$ ipython --no-banner

In [1]: import numpy as np

In [2]: np.set_printoptions(precision=3, suppress=True, linewidth=140)

In [3]: rd = lambda a: np.round(a, 3) + 0

In [4]: F = np.load("layer0.npy")

In [5]: F
Out[5]: 
array([[24.84 , -1.15 , 13.383, 13.261, 14.725, 22.09 , 15.361, 15.107,  8.83 ],
       [23.013, -0.196, 15.803, 11.745, 15.719, 24.653, 14.054, 15.168,  9.532],
       [22.731, -1.547, 15.664, 13.262, 15.606, 25.607, 15.619, 15.14 ,  9.702],
       [23.646,  1.787, 14.438, 11.532, 13.51 , 23.342, 13.64 , 14.737, 10.992],
       [23.466,  0.324, 13.568, 11.952, 14.272, 22.473, 15.404, 13.408,  7.487],
       [23.219,  0.222, 15.499, 12.989, 12.406, 23.869, 15.551, 14.133,  7.558],
       [24.298, -0.712, 14.178, 12.547, 14.176, 24.876, 14.547, 16.273,  7.782],
       [23.465,  0.77 , 15.864, 11.733, 15.242, 23.998, 14.147, 13.029,  9.103],
       [24.669, -0.829, 16.781, 14.096, 14.612, 26.518, 15.088, 11.973,  7.591],
       [22.455, -1.275, 15.369, 10.606, 15.854, 23.048, 16.174, 15.536, 10.194],
       [23.525,  0.193, 16.908, 12.657, 14.303, 24.513, 13.763, 14.651,  9.851],
       [24.182,  0.01 , 16.039, 10.515, 14.119, 25.005, 14.68 , 14.76 ,  9.765],
       [23.11 ,  2.136, 14.222, 13.268, 16.565, 21.63 , 13.313, 14.491,  9.848],
       [23.518,  0.917, 15.657, 10.365, 13.355, 26.115, 13.853, 15.47 , 10.396],
       [23.862,  1.506, 14.219, 12.053, 15.728, 23.801, 14.628, 13.775,  8.865],
       [23.636, -1.798, 13.178, 12.478, 15.61 , 23.736, 14.71 , 13.842,  9.683],
       [24.442,  0.332, 14.644, 11.379, 15.738, 24.901, 13.338, 13.629, 11.968]])

In [6]: x = np.array([1, 0, 0, 5, 3, 5, 6, 4, 2])

In [7]: np.linalg.norm(F @ x) <= np.linalg.norm(F, 2) * np.linalg.norm(x) + 1e-9
Out[7]: np.True_

In [8]: B = np.c_[F[:, :8] @ np.array([[1, 2, 1, 3, 3, 1, 1, 3],
   ...:     [1, 0, 1, 2, 3, 3, 1, 2],
   ...:     [2, 0, 3, 2, 0, 3, 0, 1],
   ...:     [3, 1, 2, 0, 0, 2, 0, 3],
   ...:     [0, 2, 2, 2, 1, 0, 3, 2],
   ...:     [0, 1, 1, 0, 1, 2, 1, 2],
   ...:     [0, 2, 2, 2, 0, 0, 2, 0],
   ...:     [1, 3, 0, 3, 0, 0, 1, 2]]), np.array([-1, 1, 4, -3, -5, -1, -6, -5, 7, -4, -7, 1, -9, -8, 6, 4, -3])]

In [9]: rd(B)
Out[9]: 
array([[105.346, 190.524, 172.623, 204.479, 107.885, 132.241, 135.784, 229.23 ,  -1.   ],
       [104.826, 187.474, 177.915, 205.303, 108.823, 142.63 , 137.903, 230.765,   1.   ],
       [107.438, 192.201, 182.757, 204.297, 104.765, 142.82 , 139.987, 233.255,   4.   ],
       [103.642, 180.677, 169.453, 201.899, 113.151, 142.069, 131.322, 226.724,  -3.   ],
       [100.19 , 180.933, 170.223, 197.758, 108.115, 133.992, 133.295, 220.776,  -5.   ],
       [107.539, 181.609, 175.699, 199.412, 106.598, 144.098, 129.763, 225.383,  -1.   ],
       [105.856, 192.284, 173.536, 206.091, 109.81 , 139.542, 136.357, 233.939,  -6.   ],
       [104.191, 180.526, 178.069, 201.528, 111.945, 144.829, 135.282, 227.536,  -5.   ],
       [111.663, 185.271, 188.293, 201.23 , 112.65 , 153.753, 136.343, 237.624,   7.   ],
       [ 99.272, 189.228, 175.603, 206.217, 102.442, 132.045, 139.674, 220.878,  -4.   ],
       [110.156, 184.305, 180.401, 204.862, 109.97 , 149.168, 133.317, 232.774,  -7.   ],
       [102.575, 185.762, 175.942, 206.522, 111.7  , 143.369, 135.674, 227.918,   1.   ],
       [107.985, 184.347, 175.834, 205.275, 113.933, 141.98 , 137.688, 233.   ,  -9.   ],
       [102.314, 184.342, 172.667, 204.528, 112.775, 146.2  , 133.791, 229.02 ,  -8.   ],
       [103.74 , 185.615, 176.644, 205.073, 115.633, 142.745, 139.384, 231.584,   6.   ],
       [ 99.47 , 185.652, 170.704, 195.834, 104.86 , 130.204, 135.666, 224.3  ,   4.   ],
       [101.828, 184.203, 174.517, 202.317, 114.961, 141.93 , 137.194, 231.307,  -3.   ]])

In [10]: rd(np.linalg.lstsq(F, B[:, 0])[0])
Out[10]: array([1., 1., 2., 3., 0., 0., 0., 1., 0.])

In [11]: np.linalg.matrix_rank(B)
Out[11]: np.int64(9)

In [12]: rd(np.linalg.norm(np.linalg.qr(F)[0].T @ B, axis=0) ** 2 / ((B ** 2).sum(axis=0) + 1e-12))
Out[12]: array([1.  , 1.  , 1.  , 1.  , 1.  , 1.  , 1.  , 1.  , 0.58])

In [13]: np.linalg.matrix_rank(np.c_[F, B])
Out[13]: np.int64(10)

In [14]: t = np.radians(120)

In [15]: r_ = np.eye(9)

In [16]: r_[3, 3] = r_[2, 2] = np.cos(t)

In [17]: r_[3, 2], r_[2, 3] = -np.sin(t), np.sin(t)

In [18]: rd(r_)
Out[18]: 
array([[ 1.   ,  0.   ,  0.   ,  0.   ,  0.   ,  0.   ,  0.   ,  0.   ,  0.   ],
       [ 0.   ,  1.   ,  0.   ,  0.   ,  0.   ,  0.   ,  0.   ,  0.   ,  0.   ],
       [ 0.   ,  0.   , -0.5  ,  0.866,  0.   ,  0.   ,  0.   ,  0.   ,  0.   ],
       [ 0.   ,  0.   , -0.866, -0.5  ,  0.   ,  0.   ,  0.   ,  0.   ,  0.   ],
       [ 0.   ,  0.   ,  0.   ,  0.   ,  1.   ,  0.   ,  0.   ,  0.   ,  0.   ],
       [ 0.   ,  0.   ,  0.   ,  0.   ,  0.   ,  1.   ,  0.   ,  0.   ,  0.   ],
       [ 0.   ,  0.   ,  0.   ,  0.   ,  0.   ,  0.   ,  1.   ,  0.   ,  0.   ],
       [ 0.   ,  0.   ,  0.   ,  0.   ,  0.   ,  0.   ,  0.   ,  1.   ,  0.   ],
       [ 0.   ,  0.   ,  0.   ,  0.   ,  0.   ,  0.   ,  0.   ,  0.   ,  1.   ]])

In [19]: B = F @ r_.T

In [20]: np.allclose(np.linalg.norm(F, axis=1), np.linalg.norm(B, axis=1))
Out[20]: True

In [21]: np.allclose(F @ F.T, B @ B.T)
Out[21]: True

In [22]: x = np.array([1, 4, 0, -5, -2, 2, -5, -4, -3])

In [23]: rhs = F @ x

In [24]: rd(np.linalg.solve(F.T @ F, F.T @ rhs))
Out[24]: array([ 1.,  4.,  0., -5., -2.,  2., -5., -4., -3.])

In [25]: rd(np.linalg.pinv(F) @ F)
Out[25]: 
array([[1., 0., 0., 0., 0., 0., 0., 0., 0.],
       [0., 1., 0., 0., 0., 0., 0., 0., 0.],
       [0., 0., 1., 0., 0., 0., 0., 0., 0.],
       [0., 0., 0., 1., 0., 0., 0., 0., 0.],
       [0., 0., 0., 0., 1., 0., 0., 0., 0.],
       [0., 0., 0., 0., 0., 1., 0., 0., 0.],
       [0., 0., 0., 0., 0., 0., 1., 0., 0.],
       [0., 0., 0., 0., 0., 0., 0., 1., 0.],
       [0., 0., 0., 0., 0., 0., 0., 0., 1.]])

In [26]: rd(np.linalg.lstsq(F, rhs)[0])
Out[26]: array([ 1.,  4.,  0., -5., -2.,  2., -5., -4., -3.])

In [27]: rng = np.random.default_rng(62749)

In [28]: rhs = rhs + 0.02 * rng.normal(size=17)

In [29]: rd(rhs)
Out[29]: 
array([-195.064, -178.165, -197.481, -167.322, -171.703, -174.869, -181.062, -164.816, -171.42 , -194.88 , -175.56 , -168.347, -178.663,
       -161.483, -169.089, -187.681, -169.915])

In [30]: c, *_ = np.linalg.lstsq(F, rhs)

In [31]: [round(float(np.linalg.norm(np.linalg.solve(F.T @ F + lam * np.eye(9), F.T @ rhs))), 2) for lam in (0, 1, 10, 100)]
Out[31]: [9.99, 9.39, 7.11, 4.17]

In [32]: c.round()
Out[32]: array([ 1.,  4., -0., -5., -2.,  2., -5., -4., -3.])

In [33]: rd(c)
Out[33]: array([ 0.985,  3.999, -0.008, -4.989, -2.006,  2.007, -4.988, -3.999, -2.992])

In [34]: rd(F.T @ (rhs - F @ c))
Out[34]: array([0., 0., 0., 0., 0., 0., 0., 0., 0.])
